% ipython --no-banner

In [1]: import numpy as np

In [2]: from numpy import linalg as LA

In [3]: np.set_printoptions(precision=3, suppress=True, linewidth=120, floatmode="fixed")

In [4]: arr = np.loadtxt("case7.csv", delimiter=",")

In [5]: arr
Out[5]: 
array([[0.000, 0.000, 3.000],
       [0.000, 0.000, 9.000],
       [0.000, 0.000, 0.000]])

In [6]: rng = np.random.default_rng(7548)

In [7]: lab = rng.permutation(3)

In [8]: print(lab)
[2 1 0]

In [9]: other = arr[lab][:, lab]

In [10]: np.allclose(other, arr)
Out[10]: False

In [11]: np.sort(np.abs(LA.eigvals(other)))
Out[11]: array([0.000, 0.000, 0.000])

In [12]: x0 = np.array([1, -1, 0])

In [13]: print(np.einsum("ij,j->i", arr, x0))
[0.000 0.000 0.000]

In [14]: LA.norm(arr @ x0) <= LA.norm(arr, 2) * LA.norm(x0) + 1e-9
Out[14]: np.True_

In [15]: print((arr @ x0).argmax())
0

In [16]: U, sv, Vh = LA.svd(arr)

In [17]: vecs = Vh[:(sv > 1e-8).sum()]

In [18]: x0 = arr[1] + 3 * arr[2] + rng.integers(2) * np.eye(3)[2]

In [19]: x0
Out[19]: array([ 0.000,  0.000, 10.000])

In [20]: print(vecs.T @ vecs)
[[0.000 0.000 0.000]
 [0.000 0.000 0.000]
 [0.000 0.000 1.000]]

In [21]: np.allclose(vecs.T @ vecs @ x0, x0)
Out[21]: True

In [22]: LA.matrix_rank(np.vstack([arr, x0]))
Out[22]: np.int64(1)

In [23]: r0 = np.array([-1, -3])

In [24]: np.polyval(r0, arr[0])
Out[24]: array([-3.000, -3.000, -6.000])

In [25]: np.correlate(arr[0], arr[1], "full")
Out[25]: array([ 0.000,  0.000, 27.000,  0.000,  0.000])

In [26]: np.cross(arr[0, :3], arr[1, :3])
Out[26]: array([0.000, 0.000, 0.000])

In [27]: np.array([np.convolve(row, r0, "same") for row in arr])
Out[27]: 
array([[ 0.000,  0.000, -3.000],
       [ 0.000,  0.000, -9.000],
       [ 0.000,  0.000,  0.000]])

In [28]: LA.pinv(arr)
Out[28]: 
array([[0.000, 0.000, 0.000],
       [0.000, 0.000, 0.000],
       [0.033, 0.100, 0.000]])

In [29]: arr.T @ arr
Out[29]: 
array([[ 0.000,  0.000,  0.000],
       [ 0.000,  0.000,  0.000],
       [ 0.000,  0.000, 90.000]])

In [30]: W0 = np.loadtxt("run0.csv", delimiter=",")

In [31]: W0
Out[31]: 
array([[-1.000,  6.000,  7.000,  7.000],
       [-1.000,  0.000, -8.000, -5.000],
       [-1.000,  6.000,  7.000,  7.000]])

In [32]: # rank 2

In [33]: other = W0 / LA.norm(W0, axis=1, keepdims=True)

In [34]: cov = other @ other.T

In [35]: cov[2]
Out[35]: array([ 1.000, -0.816,  1.000])

In [36]: cov
Out[36]: 
array([[ 1.000, -0.816,  1.000],
       [-0.816,  1.000, -0.816],
       [ 1.000, -0.816,  1.000]])

In [37]: np.argwhere(np.triu(np.abs(cov) > 0.95, 1))
Out[37]: array([[0, 2]])

In [38]: rank = LA.matrix_rank(W0)

In [39]: print(rank)
2

In [40]: N = LA.svd(W0)[2][rank:].T

In [41]: [int(LA.matrix_rank(W0[:, :j + 1])) for j in range(4)]
Out[41]: [1, 2, 2, 2]

In [42]: N.shape
Out[42]: (4, 2)

In [43]: LA.matrix_rank(W0.T @ W0), LA.matrix_rank(W0 @ W0.T)
Out[43]: (np.int64(2), np.int64(2))

In [44]: [int(LA.matrix_rank(W0[:i])) for i in range(1, len(W0) + 1)]
Out[44]: [1, 2, 2]

In [45]: np.unique(W0.round(6), axis=0).shape
Out[45]: (2, 4)

In [46]: LA.lstsq(W0[:-1].T, W0[-1])[2]
Out[46]: np.int32(2)

In [47]: print(np.abs(np.diag(LA.qr(W0)[1])) > 1e-9)
[ True  True False]

In [48]: print(np.allclose(W0[:-1].T @ LA.lstsq(W0[:-1].T, W0[-1])[0], W0[-1]))
True

In [49]: r0, r1 = W0[2], W0[0]

In [50]: r0 @ r0
Out[50]: np.float64(135.0)

In [51]: p = (r0 @ r1) / (r0 @ r0) * r0

In [52]: (r1 - p) @ r0
Out[52]: np.float64(0.0)

In [53]: LA.matrix_rank(np.outer(r0, r1))
Out[53]: np.int64(1)

In [54]: U, sv, Vh = LA.svd(W0)

In [55]: np.argmax(sv[:-1] / (sv[1:] + 1e-6)) + 1
Out[55]: np.int64(2)

In [56]: other = U[:, :2] @ np.diag(sv[:2]) @ Vh[:2]

In [57]: other.round(3) + 0
Out[57]: 
array([[-1.000,  6.000,  7.000,  7.000],
       [-1.000,  0.000, -8.000, -5.000],
       [-1.000,  6.000,  7.000,  7.000]])

In [58]: np.round(LA.norm(W0 - other, 2), 3), round(float(sv[2]), 3)
Out[58]: (np.float64(0.0), 0.0)

In [59]: np.round(LA.norm(W0 - other) / LA.norm(W0), 3)
Out[59]: np.float64(0.0)

In [60]: feats = np.load("arr.npy")

In [61]: print(feats)
[[ 3.000 -1.000  0.000]
 [-1.000  2.000 -1.000]
 [ 0.000 -1.000  1.000]]

In [62]: # symmetric, so the eigenvalues are real

In [63]: x0 = np.array([-3, 0, 3])

In [64]: target = feats @ x0

In [65]: target
Out[65]: array([-9.000,  0.000,  3.000])

In [66]: np.round(LA.solve(feats.T, feats[0]), 3) + 0
Out[66]: array([1.000, 0.000, 0.000])

In [67]: LA.solve(feats, 3 * target)
Out[67]: array([-9.000,  0.000,  9.000])

In [68]: cov = feats.T @ feats

In [69]: print(np.trace(cov), (feats ** 2).sum())
18.0 18.0

In [70]: cov
Out[70]: 
array([[10.000, -5.000,  1.000],
       [-5.000,  6.000, -3.000],
       [ 1.000, -3.000,  2.000]])

In [71]: print(LA.matrix_rank(cov))
3

In [72]: LA.eigvalsh(cov)[::-1]
Out[72]: array([13.928,  4.000,  0.072])

In [73]: round(LA.eigvals(feats).sum().real, 3)
Out[73]: np.float64(6.0)

In [74]: w, vecs = LA.eigh(feats)

In [75]: x0 = np.array([0, -1, -3])

In [76]: np.round(vecs * np.abs(w) @ vecs.T, 3) + 0
Out[76]: 
array([[ 3.000, -1.000,  0.000],
       [-1.000,  2.000, -1.000],
       [ 0.000, -1.000,  1.000]])

In [77]: np.round(vecs * np.maximum(w, 0) @ vecs.T, 3) + 0
Out[77]: 
array([[ 3.000, -1.000,  0.000],
       [-1.000,  2.000, -1.000],
       [ 0.000, -1.000,  1.000]])

In [78]: print(x0 @ feats @ x0 / (x0 @ x0), round(w[0], 3), round(w[-1], 3))
0.5 0.268 3.732

In [79]: print(x0 @ feats @ x0)
5.0

In [80]: w, vecs = LA.eigh(feats)

In [81]: w
Out[81]: array([0.268, 2.000, 3.732])

In [82]: np.unique(w.round(6) + 0, return_counts=True)[1]
Out[82]: array([1, 1, 1])

In [83]: print(np.round(vecs.T @ feats @ vecs, 3) + 0)
[[0.268 0.000 0.000]
 [0.000 2.000 0.000]
 [0.000 0.000 3.732]]

In [84]: np.abs(vecs[:, -1])
Out[84]: array([0.789, 0.577, 0.211])

In [85]: data = np.loadtxt("dump.csv", delimiter=",")

In [86]: data
Out[86]: 
array([[-0.473,  0.297, -0.830],
       [-0.867, -0.325,  0.378],
       [-0.158,  0.898,  0.411]])

In [87]: # orthonormal columns

In [88]: other = np.array([[0, 1, 0], [1, 2, 0]])

In [89]: W2 = np.kron(other, arr)

In [90]: W2
Out[90]: 
array([[ 0.000,  0.000,  0.000,  0.000,  0.000,  3.000,  0.000,  0.000,  0.000],
       [ 0.000,  0.000,  0.000,  0.000,  0.000,  9.000,  0.000,  0.000,  0.000],
       [ 0.000,  0.000,  0.000,  0.000,  0.000,  0.000,  0.000,  0.000,  0.000],
       [ 0.000,  0.000,  3.000,  0.000,  0.000,  6.000,  0.000,  0.000,  0.000],
       [ 0.000,  0.000,  9.000,  0.000,  0.000, 18.000,  0.000,  0.000,  0.000],
       [ 0.000,  0.000,  0.000,  0.000,  0.000,  0.000,  0.000,  0.000,  0.000]])

In [91]: print(LA.matrix_rank(W2))
2

In [92]: round(LA.norm(W2, 2), 3), round(float(LA.norm(other, 2) * LA.norm(arr, 2)), 3)
Out[92]: (np.float64(22.903), 22.903)

In [93]: rank = LA.matrix_rank(W2)

In [94]: print(rank)
2

In [95]: N = LA.svd(W2)[2][rank:].T

In [96]: [int(LA.matrix_rank(W2[:, :j + 1])) for j in range(9)]
Out[96]: [0, 0, 1, 1, 1, 2, 2, 2, 2]

In [97]: np.allclose(W2 @ N, 0)
Out[97]: True

In [98]: LA.matrix_rank(W2.T @ W2), LA.matrix_rank(W2 @ W2.T)
Out[98]: (np.int64(2), np.int64(2))

In [99]: N @ N.T
Out[99]: 
array([[1.000, 0.000, 0.000, 0.000, 0.000, 0.000, 0.000, 0.000, 0.000],
       [0.000, 1.000, 0.000, 0.000, 0.000, 0.000, 0.000, 0.000, 0.000],
       [0.000, 0.000, 0.000, 0.000, 0.000, 0.000, 0.000, 0.000, 0.000],
       [0.000, 0.000, 0.000, 1.000, 0.000, 0.000, 0.000, 0.000, 0.000],
       [0.000, 0.000, 0.000, 0.000, 1.000, 0.000, 0.000, 0.000, 0.000],
       [0.000, 0.000, 0.000, 0.000, 0.000, 0.000, 0.000, 0.000, 0.000],
       [0.000, 0.000, 0.000, 0.000, 0.000, 0.000, 1.000, 0.000, 0.000],
       [0.000, 0.000, 0.000, 0.000, 0.000, 0.000, 0.000, 1.000, 0.000],
       [0.000, 0.000, 0.000, 0.000, 0.000, 0.000, 0.000, 0.000, 1.000]])

In [100]: N.shape
Out[100]: (9, 7)
